>>> import numpy as np
>>> np.set_printoptions(precision=2, suppress=True, linewidth=160, sign=" ")
>>> M = np.load("data.npy")
>>> M
array([[  1.2,  -0.8,   0.5,   0.1,  -1.1,  -1.3,  -3. ,   1.1,   0.3,  -1.1,  -1.5],
       [  0.6,  -0.1,   2.3,  -0.5,   0.3,  -0.5,  -0.4,   0.6,  -1. ,   0.5, -10.5],
       [  1.7,   1.8,  -1. ,   0. ,   0.2,   1.6,  -1.2,   0.2,  -0.7,   1.6,   1.5],
       [  0.2,   0.9,   0.9,   1.6,   0.6,   0.3,  -0.7,   0.5,  -1.5,  -0.6,   1.5],
       [  3.7,  -0.4,  -0.6,   1.9,  -0.6,   1.4,   0.1,  -0.6,   1.8,   0.6,   6. ],
       [ -1.5,  -1.5,   0.4,   1.4,  -0.6,   0.4,   0.2,   0.5,   2.2,  -0.5,   6. ],
       [  0. ,  -0.3,  -0.8,   1.7,  -2.1,   1.1,  -1.2,  -0.8,   2.5,  -0.9,  -5. ],
       [  0.3,  -1.6,   1.3,  -1. ,  -0.2,  -1.1,   2.4,  -1.1,  -0.7,  -0.4,   0.5],
       [ -0.3,  -0.8,   1.1,   0. ,  -0.5,   1.7,   0.6,  -1.7,  -0.6,   1.9,   6. ],
       [  0. ,  -1.6,  -1. ,   0.2,   0.8,   1.6,  -1.2,  -1. ,   0.8,   0. ,  -8.5]])
>>> M2 = np.array([[0, 1],
...     [1, 0],
...     [3, 2],
...     [2, 0],
...     [0, 2],
...     [1, 3],
...     [3, 2],
...     [3, 2],
...     [1, 3],
...     [3, 2],
...     [0, 1]])
>>> print(np.einsum("ij->j", M))
[ 5.9 -4.4  3.1  5.4 -3.2  5.2 -4.4 -2.3  3.1  1.1 -4. ]
>>> np.linalg.matrix_rank(M @ M2)
np.int64(2)
>>> W1 = np.array([[2, 2, 1, 1],
...     [3, 2, 1, 1],
...     [3, 2, 3, 0],
...     [1, 2, 1, 1],
...     [3, 1, 2, 3],
...     [3, 1, 2, 0],
...     [3, 3, 1, 3],
...     [2, 3, 3, 1],
...     [3, 0, 0, 3],
...     [2, 3, 0, 1],
...     [0, 3, 1, 3]])
>>> coef = np.array([0, 1, 0, 3])
>>> act = np.maximum(M @ W1 + coef, 0)
>>> (act > 0).mean(axis=0)
array([ 0.6,  0.6,  0.5,  0.6])
>>> np.linalg.matrix_rank(act)
np.int64(4)
>>> basis = np.array([[1, 3], [-2, -3], [2, 2], [-3, 1]])
>>> print(act @ basis)
[[   0.     0. ]
 [   4.7   14.1]
 [ -32.2    2.7]
 [ -16.     0.6]
 [-115.9    4. ]
 [ -92.9   -7.3]
 [   0.     0. ]
 [ -19.4   -0.5]
 [ -84.5  -24.1]
 [   0.     0. ]]
>>> W1 @ basis
array([[ -3,   3],
       [ -2,   6],
       [  5,   9],
       [ -4,   0],
       [ -4,  13],
       [  5,  10],
       [-10,   5],
       [ -1,   4],
       [ -6,  12],
       [ -7,  -2],
       [-13,  -4]])
>>> blk = np.stack([M, 5 * M, M[::-1]])
>>> np.einsum("bij,cij->bc", blk, blk)
array([[  460.95,  2304.75,   -55.24],
       [ 2304.75, 11523.75,  -276.2 ],
       [  -55.24,  -276.2 ,   460.95]])
>>> np.linalg.matrix_rank(blk.reshape(3, -1))
np.int64(2)
>>> gram = M.T @ M
>>> np.linalg.svd(M, compute_uv=False) ** 2
array([ 327.9 ,   43.86,   28.19,   22.25,   15.39,    9.52,    6.13,    4.6 ,    3.02,    0.09])
>>> (M @ M.T).shape
(10, 10)
>>> np.round(np.linalg.eigvalsh(gram)[::-1], 2) + 0
array([ 327.9 ,   43.86,   28.19,   22.25,   15.39,    9.52,    6.13,    4.6 ,    3.02,    0.09,    0.  ])
>>> np.allclose(gram, gram.T)
True
>>> M2 = M / np.linalg.norm(M, axis=1, keepdims=True)
>>> gram = M2 @ M2.T
>>> np.argwhere(np.triu(np.abs(gram) > 0.95, 1))
array([], shape=(0, 2), dtype=int64)
>>> feats = np.load("case11.npy")
>>> feats
array([[-0.13, -0.41, -0.72,  0.03, -0.46, -0.29],
       [ 0.4 ,  0.09,  0.03, -0.34,  0.24, -0.81],
       [ 0.4 , -0.02, -0.23, -0.75, -0.09,  0.47],
       [-0.71, -0.03,  0.33, -0.56, -0.21, -0.17],
       [ 0.18,  0.66,  0.08,  0.08, -0.71, -0.08],
       [ 0.36, -0.62,  0.56,  0.07, -0.41, -0.02]])
>>> O, r_ = np.linalg.qr(feats)
>>> print(O.shape, r_.shape)
(6, 6) (6, 6)
>>> O @ r_
array([[-0.13, -0.41, -0.72,  0.03, -0.46, -0.29],
       [ 0.4 ,  0.09,  0.03, -0.34,  0.24, -0.81],
       [ 0.4 , -0.02, -0.23, -0.75, -0.09,  0.47],
       [-0.71, -0.03,  0.33, -0.56, -0.21, -0.17],
       [ 0.18,  0.66,  0.08,  0.08, -0.71, -0.08],
       [ 0.36, -0.62,  0.56,  0.07, -0.41, -0.02]])
>>> np.abs(np.diag(r_))
array([ 1.,  1.,  1.,  1.,  1.,  1.])
>>> np.trace(O @ O.T)
np.float64(6.0)
>>> np.round(O.T @ O, 2) + 0
array([[ 1.,  0.,  0.,  0.,  0.,  0.],
       [ 0.,  1.,  0.,  0.,  0.,  0.],
       [ 0.,  0.,  1.,  0.,  0.,  0.],
       [ 0.,  0.,  0.,  1.,  0.,  0.],
       [ 0.,  0.,  0.,  0.,  1.,  0.],
       [ 0.,  0.,  0.,  0.,  0.,  1.]])
>>> feats.sum(axis=1)
array([-1.98, -0.38, -0.22, -1.35,  0.21, -0.06])
>>> round(float(np.abs(feats).max()), 2)
0.81
>>> np.linalg.matrix_rank(feats)
np.int64(6)
>>> print(feats.shape)
(6, 6)
>>> np.count_nonzero(feats)
np.int64(36)
>>> rng = np.random.default_rng(27)
>>> z = rng.permutation(6)
>>> print(z)
[ 1  0  2  3  4  5]
>>> M2 = feats[z][:, z]
>>> M2
array([[ 0.09,  0.4 ,  0.03, -0.34,  0.24, -0.81],
       [-0.41, -0.13, -0.72,  0.03, -0.46, -0.29],
       [-0.02,  0.4 , -0.23, -0.75, -0.09,  0.47],
       [-0.03, -0.71,  0.33, -0.56, -0.21, -0.17],
       [ 0.66,  0.18,  0.08,  0.08, -0.71, -0.08],
       [-0.62,  0.36,  0.56,  0.07, -0.41, -0.02]])
>>> print(np.allclose(M2, feats))
False
>>> M2 = np.linalg.inv(feats)
>>> np.linalg.det(feats) * M2
array([[ 0.13, -0.4 , -0.4 ,  0.71, -0.18, -0.36],
       [ 0.41, -0.09,  0.02,  0.03, -0.66,  0.62],
       [ 0.72, -0.03,  0.23, -0.33, -0.08, -0.56],
       [-0.03,  0.34,  0.75,  0.56, -0.08, -0.07],
       [ 0.46, -0.24,  0.09,  0.21,  0.71,  0.41],
       [ 0.29,  0.81, -0.47,  0.17,  0.08,  0.02]])
>>> np.linalg.inv(M2)
array([[-0.13, -0.41, -0.72,  0.03, -0.46, -0.29],
       [ 0.4 ,  0.09,  0.03, -0.34,  0.24, -0.81],
       [ 0.4 , -0.02, -0.23, -0.75, -0.09,  0.47],
       [-0.71, -0.03,  0.33, -0.56, -0.21, -0.17],
       [ 0.18,  0.66,  0.08,  0.08, -0.71, -0.08],
       [ 0.36, -0.62,  0.56,  0.07, -0.41, -0.02]])
>>> np.allclose(M2, feats.T)
True
>>> np.round(np.linalg.det(feats) * np.linalg.det(M2), 2)
np.float64(1.0)
>>> M2
array([[-0.13,  0.4 ,  0.4 , -0.71,  0.18,  0.36],
       [-0.41,  0.09, -0.02, -0.03,  0.66, -0.62],
       [-0.72,  0.03, -0.23,  0.33,  0.08,  0.56],
       [ 0.03, -0.34, -0.75, -0.56,  0.08,  0.07],
       [-0.46,  0.24, -0.09, -0.21, -0.71, -0.41],
       [-0.29, -0.81,  0.47, -0.17, -0.08, -0.02]])
>>> np.round(np.trace(feats), 2)
np.float64(-1.57)
>>> np.allclose(feats, feats.T)
False
>>> np.round((feats + feats.T) / 2, 2) + 0
array([[-0.13, -0.01, -0.16, -0.34, -0.14,  0.03],
       [-0.01,  0.09,  0.01, -0.18,  0.45, -0.71],
       [-0.16,  0.01, -0.23, -0.21,  0.  ,  0.52],
       [-0.34, -0.18, -0.21, -0.56, -0.06, -0.05],
       [-0.14,  0.45,  0.  , -0.06, -0.71, -0.25],
       [ 0.03, -0.71,  0.52, -0.05, -0.25, -0.02]])
>>> A = np.load("arr.npy")
>>> A
array([[ 1, -2,  4, -8],
       [ 1, -1,  1, -1],
       [ 1,  0,  0,  0],
       [ 1,  1,  1,  1]])
>>> x = np.array([1, 0, 0, 1, 5, 6, 6, 7, 6, 7, 6])
>>> h1 = np.maximum(M @ x, 0)
>>> np.flatnonzero(h1 > 1e-9)
array([ 2,  3,  4,  5,  8])
>>> np.tanh(M @ x)
array([-1.  , -1.  ,  1.  ,  0.94,  1.  ,  1.  , -1.  , -1.  ,  1.  , -1.  ])
>>> M.T @ h1
array([166.68, -91.72,  13.15, 183.26, -81.74, 214.31,  14.47, -81.  , 169.28, 130.29, 953.7 ])
>>> np.maximum(M @ x, 0) - np.maximum(-M @ x, 0)
array([-37.2, -65.1,  22.5,   1.7,  58.4,  49.7, -36.3,  -5.6,  44.8, -46.6])
>>> M2 = A + rng.integers(-2, 3, (4, 1)) @ rng.integers(-2, 3, (1, 4))
>>> M2
array([[ 1, -2,  4, -8],
       [ 3, -5,  5, -5],
       [-1,  4, -4,  4],
       [ 2, -1,  3, -1]])
>>> np.round(np.linalg.svd(M2 - A, compute_uv=False), 2) + 0
array([ 10.82,   0.  ,   0.  ,   0.  ])
>>> np.einsum("ii->", M2)
np.int64(-9)
>>> np.kron(np.eye(2, dtype=int), M2)
array([[ 1, -2,  4, -8,  0,  0,  0,  0],
       [ 3, -5,  5, -5,  0,  0,  0,  0],
       [-1,  4, -4,  4,  0,  0,  0,  0],
       [ 2, -1,  3, -1,  0,  0,  0,  0],
       [ 0,  0,  0,  0,  1, -2,  4, -8],
       [ 0,  0,  0,  0,  3, -5,  5, -5],
       [ 0,  0,  0,  0, -1,  4, -4,  4],
       [ 0,  0,  0,  0,  2, -1,  3, -1]])
>>> np.einsum("ij,ji->", M2, M2)
np.int64(65)
>>> round(np.linalg.eigvals(M2).sum().real, 2)
np.float64(-9.0)
>>> np.poly(M2)
array([  1.,   9.,   8.,  48.,  84.])
>>> W1 = np.array([[-9, -3], [-5, -4], [8, -1], [0, -8]])
>>> coef = np.array([1, 2])
>>> act = np.maximum(A @ W1 + coef, 0)
>>> (act > 0).astype(int)
array([[ 1,  1],
       [ 1,  1],
       [ 0,  0],
       [ 0,  0]])
>>> act
array([[ 34,  67],
       [  5,  10],
       [  0,   0],
       [  0,   0]])
>>> basis = np.array([[1, 1], [2, 1]])
>>> W1 @ basis
array([[-15, -12],
       [-13,  -9],
       [  6,   7],
       [-16,  -8]])
>>> basis = np.sign(np.array([[-1, -3, 0, 1], [2, 0, -2, 1], [-3, 2, -3, -1], [2, 3, 3, -3]]))
>>> M2 = (np.tril(basis, -1) + np.eye(4)) @ (np.triu(basis, 1) + np.eye(4))
>>> vals = np.array([1, -1, 1, -2])
>>> X = np.rint(M2 * vals @ np.linalg.inv(M2)) + 0
>>> X
array([[  9.,   0.,   5.,  -3.],
       [ 12.,   1.,   6.,  -6.],
       [-10.,   0.,  -6.,   3.],
       [ 12.,   0.,   6.,  -5.]])
>>> vals, vecs = np.linalg.eig(X)
>>> print(np.sort(np.linalg.eigvals(np.linalg.inv(X))))
[-1.  -0.5  1.   1. ]
>>> print(round(np.prod(vals), 2))
2.0
>>> np.sort(np.linalg.eigvals(X @ X))
array([ 1.,  1.,  1.,  4.])
>>> X @ vecs[:, 0] - vals[0] * vecs[:, 0]
array([ 0.,  0.,  0.,  0.])
>>> left, sv, vt = np.linalg.svd(X)
>>> sv
array([ 26.03,   1.98,   0.58,   0.07])
>>> np.argmax(sv[:-1] / (sv[1:] + 1e-6)) + 1
np.int64(1)
>>> M2 = left[:, :1] @ np.diag(sv[:1]) @ vt[:1]
>>> round(np.abs(X - M2).max(), 2)
np.float64(1.08)
>>> mat = np.loadtxt("x.csv", delimiter=",")
>>> mat
array([[ 20.48,  11.51,  11.5 , -10.34,  -9.7 ],
       [ 20.64,  10.49,   8.53,  -8.91,  -9.52],
       [ 19.34,  10.41,  10.18, -10.78,  -9.36],
       [ 20.45,   9.04,  11.63,  -9.1 , -11.66],
       [ 19.22,   9.3 ,   9.55,  -9.22,  -9.7 ],
       [ 22.05,   9.33,   9.55, -10.22,  -9.41],
       [ 19.46,  11.26,  10.94, -11.49, -10.01],
       [ 20.97,  10.41,   7.96, -11.23, -10.39],
       [ 20.19,  11.14,   9.7 , -10.62, -10.54],
       [ 17.51,  10.14,   9.28, -10.8 , -11.99],
       [ 20.12,   8.49,   9.52,  -9.67, -10.77],
       [ 19.48,   8.46,   9.34, -10.23, -11.22],
       [ 20.75,   8.77,   8.81, -12.25,  -7.71],
       [ 21.81,   8.8 ,  10.02, -10.35,  -9.56],
       [ 20.46,  10.76,   8.69,  -8.86,  -9.17],
       [ 19.99,   9.47,   9.63, -11.77,  -7.96],
       [ 20.23,   9.12,  11.16,  -9.94, -10.66],
       [ 20.76,   9.06,   9.3 , -10.73,  -9.3 ],
       [ 20.95,  10.34,   8.77, -11.19, -10.15],
       [ 20.25,   9.69,  10.11, -10.05, -11.7 ],
       [ 18.88,   9.16,  10.63, -10.75, -11.62],
       [ 20.09,  10.07,   9.05, -11.26, -10.01],
       [ 17.56,  10.72,   9.95, -10.6 ,  -9.16],
       [ 20.2 ,   8.88,  10.11,  -8.48,  -9.61],
       [ 20.44,   9.95,   8.38,  -9.87,  -9.54],
       [ 20.87,  10.6 ,  10.08, -10.98, -11.47],
       [ 21.47,  10.13,   9.81,  -9.97, -10.13],
       [ 20.06,  10.84,  11.66, -11.08, -10.23],
       [ 19.47,   7.38,   9.14,  -8.76, -12.58],
       [ 19.33,   9.4 ,  10.26,  -9.38,  -9.72],
       [ 20.18,   9.35,   9.94,  -9.43, -10.02],
       [ 20.79,   7.57,   8.79, -10.46, -10.62],
       [ 22.16,   9.75,   8.3 ,  -9.85,  -9.32],
       [ 19.83,  10.09,   9.19,  -9.81, -10.49],
       [ 19.63,   9.57,   7.75,  -9.94, -10.75]])
>>> proj = mat @ np.linalg.solve(mat.T @ mat, mat.T)
>>> round(float(np.trace(proj)), 2)
5.0
